$ python3 -q
>>> import numpy as np
>>> import numpy.linalg as la
>>> np.set_printoptions(suppress=True, linewidth=120)
>>> A = np.load("case10.npy")
>>> A
array([[ 54.,  14.,  28., -42., -21.,  63.,  -7.],
       [ 14.,   9.,   8., -12.,  -6.,  18.,  -2.],
       [ 28.,   8.,  21., -24., -12.,  36.,  -4.],
       [-42., -12., -24.,  41.,  18., -54.,   6.],
       [-21.,  -6., -12.,  18.,  14., -27.,   3.],
       [ 63.,  18.,  36., -54., -27.,  86.,  -9.],
       [ -7.,  -2.,  -4.,   6.,   3.,  -9.,   6.]])
>>> np.round(np.abs(la.svd(A)[2][-1]), 2)
array([0.87, 0.08, 0.16, 0.25, 0.12, 0.37, 0.04])
>>> la.cond(A) > 100
np.False_
>>> round(float(la.norm(A, 2) / la.norm(A)), 2)
1.0
>>> J = np.array([[3.0, 1.0, -5.0, -5.0, 1.0],
...     [0.0, -1.0, -4.0, 0.0, 1.0],
...     [1.0, -3.0, -5.0, 2.0, 0.0],
...     [-1.0, 1.0, -4.0, 2.0, -2.0],
...     [0.0, 0.0, 0.0, 0.0, 1.0]])
>>> J
array([[ 3.,  1., -5., -5.,  1.],
       [ 0., -1., -4.,  0.,  1.],
       [ 1., -3., -5.,  2.,  0.],
       [-1.,  1., -4.,  2., -2.],
       [ 0.,  0.,  0.,  0.,  1.]])
>>> vec = np.array([3, 3, 1, 2, 0])
>>> rhs = J @ vec
>>> rhs
array([-3., -7., -7.,  0.,  0.])
>>> np.round(la.solve(J, rhs), 2)
array([3., 3., 1., 2., 0.])
>>> np.round(la.solve(J, J[:, 2]), 2) + 0
array([0., 0., 1., 0., 0.])
>>> np.round(la.solve(J, rhs + J[:, 0]), 2)
array([4., 3., 1., 2., 0.])
>>> left, sv, Vh = la.svd(J, full_matrices=False)
>>> np.allclose(left * sv @ Vh, J)
True
>>> np.round(np.cumsum(sv ** 2) / np.sum(sv ** 2), 2)
array([0.61, 0.9 , 0.98, 1.  , 1.  ])
>>> np.round(np.abs(Vh[0]), 2)
array([0.23, 0.11, 0.95, 0.17, 0.05])
>>> left.shape, sv.shape, Vh.shape
((5, 5), (5,), (5, 5))
>>> (sv > 1e-8).sum()
np.int64(5)
>>> np.abs(left[:, 0]).round(6).argmax()
np.int64(0)
>>> round(np.sqrt((sv ** 2).sum()), 2), round(float(la.norm(J)), 2)
(np.float64(12.04), 12.04)
>>> np.round(left.T @ left, 2) + 0
array([[1., 0., 0., 0., 0.],
       [0., 1., 0., 0., 0.],
       [0., 0., 1., 0., 0.],
       [0., 0., 0., 1., 0.],
       [0., 0., 0., 0., 1.]])
>>> q, _ = la.qr(np.array([[-0.1, 1.4, 0.9],
...     [0.2, 0.4, 0.4],
...     [-0.1, -0.4, 0.2],
...     [1.1, 1.6, -0.5],
...     [0.8, 0.0, -0.8],
...     [-0.6, 0.3, 0.3],
...     [-0.1, -1.8, 1.0],
...     [-0.5, 0.9, 0.3]]))
>>> M = q @ q.T
>>> M.round(2) + 0
array([[ 0.61,  0.27,  0.  ,  0.23, -0.22,  0.09,  0.09,  0.21],
       [ 0.27,  0.17,  0.01,  0.18, -0.03, -0.05,  0.17,  0.  ],
       [ 0.  ,  0.01,  0.03, -0.07, -0.03, -0.01,  0.14, -0.03],
       [ 0.23,  0.18, -0.07,  0.63,  0.27, -0.19, -0.16, -0.08],
       [-0.22, -0.03, -0.03,  0.27,  0.31, -0.21, -0.08, -0.21],
       [ 0.09, -0.05, -0.01, -0.19, -0.21,  0.19, -0.14,  0.2 ],
       [ 0.09,  0.17,  0.14, -0.16, -0.08, -0.14,  0.8 , -0.23],
       [ 0.21,  0.  , -0.03, -0.08, -0.21,  0.2 , -0.23,  0.26]])
>>> round(float(la.norm(M, 2) / la.norm(M)), 2)
0.58
>>> la.matrix_rank(M, rtol=0.1)
np.int64(3)
>>> la.cond(M) > 100
np.True_
